% ipython --no-banner

In [1]: import numpy as np

In [2]: from numpy import linalg as LA

In [3]: np.set_printoptions(precision=3, suppress=True, linewidth=120, floatmode="fixed")

In [4]: rd = lambda a: np.round(a, 3) + 0

In [5]: A = np.array([[0, 0, -6, -8, 7], [0, 0, 0, 0, 0], [-9, 0, 0, 0, 0]])

In [6]: A
Out[6]: 
array([[ 0,  0, -6, -8,  7],
       [ 0,  0,  0,  0,  0],
       [-9,  0,  0,  0,  0]])

In [7]: print(rd(LA.norm(A[0], 1)), rd(LA.norm(A[0], np.inf)))
21.0 8.0

In [8]: rd(LA.norm(A) ** 2 / LA.norm(A, 2) ** 2)
Out[8]: np.float64(1.544)

In [9]: rd(LA.norm(A, axis=1))
Out[9]: array([12.207,  0.000,  9.000])

In [10]: rd(LA.norm(A, 1)), rd(LA.norm(A, np.inf))
Out[10]: (np.float64(9.0), np.float64(21.0))

In [11]: rd(LA.norm(A, 2))
Out[11]: np.float64(12.207)

In [12]: E = np.load("sample4.npy")

In [13]: E
Out[13]: 
array([[ 2.000,  0.000,  1.000,  1.000],
       [ 1.000,  0.000,  3.000, -3.000],
       [ 0.000,  0.000,  2.000,  3.000],
       [ 0.000,  0.000,  2.000,  0.000]])

In [14]: left, sig, VT = LA.svd(E)

In [15]: rd(sig)
Out[15]: array([4.647, 4.137, 1.815, 0.000])

In [16]: out = left[:, :3] @ np.diag(sig[:3]) @ VT[:3]

In [17]: LA.matrix_rank(E, rtol=0.05)
Out[17]: np.int64(3)

In [18]: rd(LA.norm(E - out, 2)), rd(sig[3])
Out[18]: (np.float64(0.0), np.float64(0.0))

In [19]: rd(np.abs(E - out).max())
Out[19]: np.float64(0.0)

In [20]: left, sig, VT = LA.svd(E)

In [21]: evecs = VT[:(sig > 1e-8).sum()]

In [22]: rng = np.random.default_rng(601469)

In [23]: x = E[0] + -2 * E[3] + rng.integers(2) * np.eye(4)[3]

In [24]: print(x)
[ 2.000  0.000 -3.000  1.000]

In [25]: rd(evecs.T @ evecs)
Out[25]: 
array([[1.000, 0.000, 0.000, 0.000],
       [0.000, 0.000, 0.000, 0.000],
       [0.000, 0.000, 1.000, 0.000],
       [0.000, 0.000, 0.000, 1.000]])

In [26]: rd(np.diag(evecs.T @ evecs))
Out[26]: array([1.000, 0.000, 1.000, 1.000])

In [27]: print(np.einsum("ii->", E))
4.0

In [28]: rd(LA.eigvals(E).sum().real)
Out[28]: np.float64(4.0)

In [29]: rd(LA.det(E.T))
Out[29]: np.float64(0.0)

In [30]: print(np.poly(E))
[ 1.000 -4.000 -2.000 12.000  0.000]

In [31]: print(rd(LA.det(2 * E)), rd(LA.det(E)))
0.0 0.0

In [32]: rd(LA.eigvals(E))
Out[32]: array([ 0.000,  2.000,  3.646, -1.646])

In [33]: np.kron(np.eye(2, dtype=int), E)
Out[33]: 
array([[ 2.000,  0.000,  1.000,  1.000,  0.000,  0.000,  0.000,  0.000],
       [ 1.000,  0.000,  3.000, -3.000,  0.000,  0.000,  0.000, -0.000],
       [ 0.000,  0.000,  2.000,  3.000,  0.000,  0.000,  0.000,  0.000],
       [ 0.000,  0.000,  2.000,  0.000,  0.000,  0.000,  0.000,  0.000],
       [ 0.000,  0.000,  0.000,  0.000,  2.000,  0.000,  1.000,  1.000],
       [ 0.000,  0.000,  0.000, -0.000,  1.000,  0.000,  3.000, -3.000],
       [ 0.000,  0.000,  0.000,  0.000,  0.000,  0.000,  2.000,  3.000],
       [ 0.000,  0.000,  0.000,  0.000,  0.000,  0.000,  2.000,  0.000]])

In [34]: np.einsum("ij,ji->", E, E)
Out[34]: np.float64(20.0)

In [35]: J = np.loadtxt("mat.csv", delimiter=",")

In [36]: J
Out[36]: 
array([[ 7.820,  2.600, -0.500, -0.600],
       [ 2.317,  0.700,  1.900,  0.200],
       [-1.731, -0.600, -0.500,  1.800],
       [-0.621, -0.200,  0.700, -0.800],
       [ 4.909,  1.700, -0.600,  2.000],
       [ 2.737,  0.900,  0.700,  0.700],
       [ 0.893,  0.300, -0.600, -1.300],
       [ 4.292,  1.400,  0.700,  1.200],
       [ 1.857,  0.600, -0.100,  0.500],
       [ 0.830,  0.300, -0.800,  1.300],
       [-3.611, -1.200, -0.800,  0.800],
       [-2.378, -0.800, -1.200,  0.100],
       [ 2.030,  0.700,  0.400, -0.800],
       [-4.486, -1.500,  0.200,  0.300],
       [ 0.154,  0.000,  0.900,  0.300],
       [-2.670, -0.900, -0.200, -0.400],
       [ 1.986,  0.700, -2.000,  0.800],
       [-0.372, -0.100, -0.700, -0.300],
       [ 2.307,  0.800,  0.600, -1.900]])

In [37]: T = np.stack([J, 2 * J, J[::-1]])

In [38]: (T @ J.T).shape
Out[38]: (3, 19, 19)

In [39]: LA.matrix_rank(T.reshape(3, -1))
Out[39]: np.int64(2)

In [40]: T.shape
Out[40]: (3, 19, 4)

In [41]: print(rd(np.einsum("bij,cij->bc", T, T)))
[[239.705 479.410 -15.676]
 [479.410 958.821 -31.351]
 [-15.676 -31.351 239.705]]
